$ python3 -q
>>> import numpy as np
>>> import numpy.linalg as la
>>> np.set_printoptions(precision=2, suppress=True, linewidth=120, sign=" ")
>>> rnd = lambda a: np.round(a, 2) + 0
>>> X = np.load("x.npy")
>>> X
array([[ 0.,  1., -2., -1.],
       [ 1.,  0.,  0.,  0.],
       [-2.,  0.,  0.,  0.],
       [-1.,  0.,  0.,  0.]])
>>> # null space of dimension 2
>>> x0 = np.array([-7, -6, 9, 3])
>>> X @ (2 * x0)
array([-54., -14.,  28.,  14.])
>>> np.einsum("ij,j->i", X, x0)
array([-27.,  -7.,  14.,   7.])
>>> np.sign((X @ x0).round(6))
array([-1., -1.,  1.,  1.])
>>> (X * x0).sum(axis=1)
array([-27.,  -7.,  14.,   7.])
>>> X @ x0
array([-27.,  -7.,  14.,   7.])
>>> [round(float(x), 2) for x in la.svd(X, compute_uv=False)[:3]]
[2.45, 2.45, 0.0]
>>> la.cond(X) > 100
np.True_
>>> la.matrix_rank(X, rtol=0.1)
np.int64(2)
>>> rnd(la.norm(X, 2) / la.norm(X))
np.float64(0.71)
>>> rk = la.matrix_rank(X)
>>> rk
np.int64(2)
>>> ns = la.svd(X)[2][rk:].T
>>> [int(la.matrix_rank(np.delete(X, i, axis=0))) for i in range(4)]
[1, 2, 2, 2]
>>> ns.shape
(4, 2)
>>> F = np.loadtxt("sample7.csv", delimiter=",")
>>> F
array([[-5., -3., -3., -1.],
       [ 5.,  7.,  7.,  9.],
       [ 2.,  4.,  4.,  6.],
       [ 2.,  4.,  4.,  6.],
       [ 2.,  4.,  4.,  6.],
       [ 4.,  6.,  6.,  8.]])
>>> np.argsort(-la.norm(F, axis=0).round(6), kind="stable")[:3]
array([ 3,  1,  2])
>>> [round(float(x), 2) for x in la.svd(F, compute_uv=False)[:3]]
[24.42, 4.44, 0.0]
>>> la.cond(F) > 100
np.True_
>>> rk = la.matrix_rank(F)
>>> rk
np.int64(2)
>>> ns = la.svd(F)[2][rk:].T
>>> np.allclose(F @ ns, 0)
True
>>> [int(la.matrix_rank(np.delete(F, i, axis=0))) for i in range(6)]
[2, 2, 2, 2, 2, 2]
>>> Y = F / np.sqrt((F ** 2).mean(axis=1, keepdims=True))
>>> rnd(Y[4])
array([ 0.47,  0.94,  0.94,  1.41])
>>> la.matrix_rank(Y) == la.matrix_rank(F)
np.True_
>>> la.matrix_rank(F - F.mean(axis=1, keepdims=True))
np.int64(1)
>>> rnd(la.norm(Y, axis=1))
array([ 2.,  2.,  2.,  2.,  2.,  2.])
>>> x0 = np.array([-3, 3, 2, -3])
>>> F @ np.eye(4)[0]
array([-5.,  5.,  2.,  2.,  2.,  4.])
>>> np.einsum("ij,j->i", F, x0)
array([ 3., -7., -4., -4., -4., -6.])
>>> F @ (2 * x0)
array([  6., -14.,  -8.,  -8.,  -8., -12.])
>>> (F * x0).sum(axis=1)
array([ 3., -7., -4., -4., -4., -6.])
>>> F * x0
array([[ 15.,  -9.,  -6.,   3.],
       [-15.,  21.,  14., -27.],
       [ -6.,  12.,   8., -18.],
       [ -6.,  12.,   8., -18.],
       [ -6.,  12.,   8., -18.],
       [-12.,  18.,  12., -24.]])
>>> basis = np.array([[-2, 1, -3, 1, 1, -2], [-2, 1, -1, 1, -3, 1]])
>>> rng = np.random.default_rng(38)
>>> arr = rng.normal(size=(11, 2)) @ basis + np.array([1, 3, -1, 1, -2, -3])
>>> rnd(arr)
array([[-2.17,  4.58, -5.48,  2.58, -0.97, -5.75],
       [-1.28,  4.14, -2.68,  2.14, -4.35, -2.67],
       [-2.95,  4.98, -3.88,  2.98, -6.13, -2.37],
       [ 1.52,  2.74,  1.58,  0.74, -5.86,  0.22],
       [-1.79,  4.39, -2.58,  2.39, -5.81, -1.88],
       [-3.34,  5.17, -5.71,  3.17, -3.44, -4.64],
       [ 3.09,  1.95,  1.11, -0.05, -1.  , -2.44],
       [ 1.6 ,  2.7 , -1.05,  0.7 , -0.39, -3.83],
       [ 7.62, -0.31,  6.08, -2.31,  0.4 , -0.66],
       [ 2.41,  2.29, -0.98,  0.29,  1.5 , -4.74],
       [ 1.71,  2.65,  0.  ,  0.65, -2.23, -2.38]])
>>> U, s, VT = la.svd(arr)
>>> np.argmax(s[:-1] / (s[1:] + 1e-6)) + 1
np.int64(3)
>>> rnd(s)
array([ 21.73,  11.82,   9.04,   0.  ,   0.  ,   0.  ])
>>> Y = U[:, :3] @ np.diag(s[:3]) @ VT[:3]
>>> la.matrix_rank(arr, rtol=0.05)
np.int64(3)
>>> rnd(la.norm(arr - Y) / la.norm(arr))
np.float64(0.0)
>>> rnd(Y)
array([[-2.17,  4.58, -5.48,  2.58, -0.97, -5.75],
       [-1.28,  4.14, -2.68,  2.14, -4.35, -2.67],
       [-2.95,  4.98, -3.88,  2.98, -6.13, -2.37],
       [ 1.52,  2.74,  1.58,  0.74, -5.86,  0.22],
       [-1.79,  4.39, -2.58,  2.39, -5.81, -1.88],
       [-3.34,  5.17, -5.71,  3.17, -3.44, -4.64],
       [ 3.09,  1.95,  1.11, -0.05, -1.  , -2.44],
       [ 1.6 ,  2.7 , -1.05,  0.7 , -0.39, -3.83],
       [ 7.62, -0.31,  6.08, -2.31,  0.4 , -0.66],
       [ 2.41,  2.29, -0.98,  0.29,  1.5 , -4.74],
       [ 1.71,  2.65,  0.  ,  0.65, -2.23, -2.38]])
>>> U, s, VT = la.svd(arr)
>>> V = VT[:(s > 1e-8).sum()]
>>> x0 = arr[5] + 4 * arr[3] + rng.integers(2) * np.eye(6)[2]
>>> rnd(x0)
array([  2.74,  16.13,   0.62,   6.13, -26.88,  -3.75])
>>> la.matrix_rank(np.vstack([arr, x0]))
np.int64(3)
>>> np.allclose(V.T @ V @ x0, x0)
True
>>> rnd(np.diag(V.T @ V))
array([ 0.63,  0.37,  0.47,  0.1 ,  0.81,  0.63])
>>> Y = arr + rng.integers(-2, 3, (11, 3)) @ rng.integers(-2, 3, (3, 6))
>>> rnd(Y)
array([[ -2.17,   3.58,  -7.48,   1.58,  -2.97,  -4.75],
       [  0.72,   5.14,  -5.68,   3.14,  -8.35,   0.33],
       [ -2.95,   7.98,  -0.88,   3.98,  -6.13,  -0.37],
       [  1.52,  -0.26,  -1.42,  -0.26,  -5.86,  -1.78],
       [  0.21,   6.39,  -6.58,   2.39, -13.81,   5.12],
       [  0.66,   8.17,  -6.71,   8.17,  -3.44,  -4.64],
       [ -0.91,   0.95,   3.11,  -5.05,  -3.  ,   0.56],
       [ -0.4 ,   2.7 ,  -2.05,  -3.3 ,  -6.39,   2.17],
       [ 11.62,  -2.31,  -1.92,  -0.31,  -3.6 ,  -0.66],
       [  0.41,  -1.71,  -3.98,  -3.71,  -0.5 ,  -4.74],
       [  3.71,   2.65,  -5.  ,   0.65,  -8.23,   1.62]])
>>> rnd(Y - arr)
array([[ 0., -1., -2., -1., -2.,  1.],
       [ 2.,  1., -3.,  1., -4.,  3.],
       [ 0.,  3.,  3.,  1.,  0.,  2.],
       [ 0., -3., -3., -1.,  0., -2.],
       [ 2.,  2., -4.,  0., -8.,  7.],
       [ 4.,  3., -1.,  5.,  0.,  0.],
       [-4., -1.,  2., -5., -2.,  3.],
       [-2.,  0., -1., -4., -6.,  6.],
       [ 4., -2., -8.,  2., -4.,  0.],
       [-2., -4., -3., -4., -2.,  0.],
       [ 2.,  0., -5.,  0., -6.,  4.]])
>>> rnd(la.svd(Y - arr, compute_uv=False))
array([ 19.33,  13.44,  10.8 ,   0.  ,   0.  ,   0.  ])
>>> la.matrix_rank(Y - arr, tol=1e-8)
np.int64(3)
>>> def softmax(z):
...     e = np.exp(z - z.max(axis=-1, keepdims=True))
...     return e / e.sum(axis=-1, keepdims=True)
... 
>>> rnd(softmax(10 * arr[1]))
array([ 0.,  1.,  0.,  0.,  0.,  0.])
>>> rnd(softmax(arr[1] + -3))
array([ 0.  ,  0.88,  0.  ,  0.12,  0.  ,  0.  ])
>>> rnd(softmax(arr[1]))
array([ 0.  ,  0.88,  0.  ,  0.12,  0.  ,  0.  ])
>>> att = arr @ arr.T / np.sqrt(6)
>>> softmax(att).round(6).argmax(axis=1)
array([ 5,  5,  2,  3,  2,  5,  8,  0,  8,  0,  2])
>>> rnd(softmax(att)[1] @ arr)
array([-3.17,  5.09, -4.96,  3.09, -4.52, -3.72])
>>> M = np.load("a.npy")
>>> M
array([[ 0.,  0.,  0.,  2.],
       [ 0.,  0.,  0.,  2.],
       [ 0.,  0.,  0.,  2.],
       [ 2.,  2.,  2.,  0.]])
>>> # null space of dimension 2
>>> rnd(la.eigvalsh(M).min())
np.float64(-3.46)
>>> M.reshape(-1, 2)
array([[ 0.,  0.],
       [ 0.,  2.],
       [ 0.,  0.],
       [ 0.,  2.],
       [ 0.,  0.],
       [ 0.,  2.],
       [ 2.,  2.],
       [ 2.,  0.]])
>>> T = M.reshape(4, 2, -1)
>>> T.shape
(4, 2, 2)
>>> T[:, 0]
array([[ 0.,  0.],
       [ 0.,  0.],
       [ 0.,  0.],
       [ 2.,  2.]])
>>> np.einsum("ihd,ihd->ih", T, T)
array([[ 0.,  4.],
       [ 0.,  4.],
       [ 0.,  4.],
       [ 8.,  4.]])
>>> np.swapaxes(T, 1, 2)[1]
array([[ 0.,  0.],
       [ 0.,  2.]])
>>> U, s, VT = la.svd(M)
>>> V = VT[:(s > 1e-8).sum()]
>>> x0 = M[1] + 3 * M[3] + rng.integers(2) * np.eye(4)[3]
>>> x0
array([ 6.,  6.,  6.,  3.])
>>> rnd(np.diag(V.T @ V))
array([ 0.33,  0.33,  0.33,  1.  ])
>>> np.allclose(V.T @ V @ x0, x0)
True
>>> Y = np.array([[2, 2, 3], [1, 0, 0], [1, 1, 3], [0, 1, 3]])
>>> M @ Y
array([[  0.,   2.,   6.],
       [  0.,   2.,   6.],
       [  0.,   2.,   6.],
       [  8.,   6.,  12.]])
>>> np.einsum("ik,kj->ij", M, Y)
array([[  0.,   2.,   6.],
       [  0.,   2.,   6.],
       [  0.,   2.,   6.],
       [  8.,   6.,  12.]])
>>> np.einsum("ij->j", M)
array([ 2.,  2.,  2.,  6.])
>>> la.matrix_rank(M @ Y)
np.int64(2)
>>> Y.T @ M.T
array([[  0.,   0.,   0.,   8.],
       [  2.,   2.,   2.,   6.],
       [  6.,   6.,   6.,  12.]])
>>> np.einsum("ik,kj->ji", M, Y)
array([[  0.,   0.,   0.,   8.],
       [  2.,   2.,   2.,   6.],
       [  6.,   6.,   6.,  12.]])
>>> r0, v = M[2], M[0]
>>> r0 @ r0
np.float64(4.0)
>>> r0 @ v
np.float64(4.0)
>>> pr = (r0 @ v) / (r0 @ r0) * r0
>>> np.outer(r0, v)
array([[ 0.,  0.,  0.,  0.],
       [ 0.,  0.,  0.,  0.],
       [ 0.,  0.,  0.,  0.],
       [ 0.,  0.,  0.,  4.]])
>>> pr
array([ 0.,  0.,  0.,  2.])
>>> J = np.load("w.npy")
>>> J
array([[ 0.,  0.,  0.,  2.,  0.,  2.,  1.,  0.],
       [ 0.,  0.,  0.,  2.,  1.,  3.,  2.,  2.],
       [ 0.,  0.,  0.,  2.,  1.,  3.,  3.,  0.],
       [ 2.,  2.,  2.,  0.,  0.,  0.,  0.,  0.],
       [ 0.,  1.,  1.,  0.,  0.,  0.,  0.,  0.],
       [ 2.,  3.,  3.,  0.,  0.,  0.,  0.,  0.],
       [ 1.,  2.,  3.,  0.,  0.,  0.,  0.,  0.],
       [ 0.,  2.,  0.,  0.,  0.,  0.,  0.,  0.]])
>>> z = rng.permutation(8)
>>> z
array([ 0,  1,  5,  7,  4,  3,  2,  6])
>>> Y = J[z][:, z]
>>> rnd(la.det(Y)), rnd(la.det(J[z]))
(np.float64(0.0), np.float64(0.0))
>>> np.trace(Y)
np.float64(0.0)
>>> np.allclose(Y, J)
False
>>> basis = np.array([[2, 1, 1, 2, 0, 1, 1], [2, 1, 2, 0, 1, 1, 2]])
>>> data = rng.normal(size=(21, 2)) @ basis + np.array([0, 1, 0, 3, 0, 2, 1])
>>> rnd(data)
array([[-2.5 , -0.25, -2.21,  2.42, -0.96,  0.75, -1.21],
       [ 4.19,  3.1 ,  2.76,  5.85,  0.67,  4.1 ,  3.76],
       [ 4.73,  3.36,  3.46,  5.53,  1.1 ,  4.36,  4.46],
       [ 0.6 ,  1.3 , -0.78,  5.76, -1.08,  2.3 ,  0.22],
       [ 0.44,  1.22,  0.08,  3.72, -0.14,  2.22,  1.08],
       [ 0.11,  1.05,  0.08,  3.06,  0.02,  2.05,  1.08],
       [-5.94, -1.97, -4.41, -0.07, -1.44, -0.97, -3.41],
       [-2.25, -0.13, -0.04, -1.43,  1.09,  0.87,  0.96],
       [-1.85,  0.07, -1.79,  2.86, -0.86,  1.07, -0.79],
       [-1.58,  0.21, -1.65,  3.13, -0.86,  1.21, -0.65],
       [-2.85, -0.43, -1.87,  1.03, -0.44,  0.57, -0.87],
       [-2.63, -0.31, -2.29,  2.32, -0.97,  0.69, -1.29],
       [-2.55, -0.28, -1.3 ,  0.49, -0.02,  0.72, -0.3 ],
       [ 4.52,  3.26,  1.99,  8.06, -0.27,  4.26,  2.99],
       [ 4.68,  3.34,  3.44,  5.47,  1.1 ,  4.34,  4.44],
       [-4.63, -1.31, -4.2 ,  2.15, -1.89, -0.31, -3.2 ],
       [-1.25,  0.37, -0.51,  1.52,  0.12,  1.37,  0.49],
       [ 1.94,  1.97,  0.96,  4.96, -0.01,  2.97,  1.96],
       [ 2.23,  2.12,  2.88,  1.7 ,  1.77,  3.12,  3.88],
       [-0.02,  0.99, -0.12,  3.2 , -0.11,  1.99,  0.88],
       [-2.99, -0.5 , -3.43,  3.87, -1.93,  0.5 , -2.43]])
>>> # looks like rank 3
>>> basis = data[[6, 5]].astype(float)
>>> for _ in range(4):
...     z = la.norm(data[:, None] - basis, axis=-1).argmin(axis=1)
...     basis = np.array([data[z == j].mean(axis=0) for j in range(2)])
... 
>>> z
array([ 0,  1,  1,  1,  1,  1,  0,  0,  0,  0,  0,  0,  0,  1,  1,  0,  0,  1,  1,  1,  0])
>>> rnd(basis)
array([[-2.82, -0.41, -2.15,  1.66, -0.74,  0.59, -1.15],
       [ 2.34,  2.17,  1.47,  4.73,  0.3 ,  3.17,  2.47]])
>>> np.bincount(z)
array([ 11,  10])
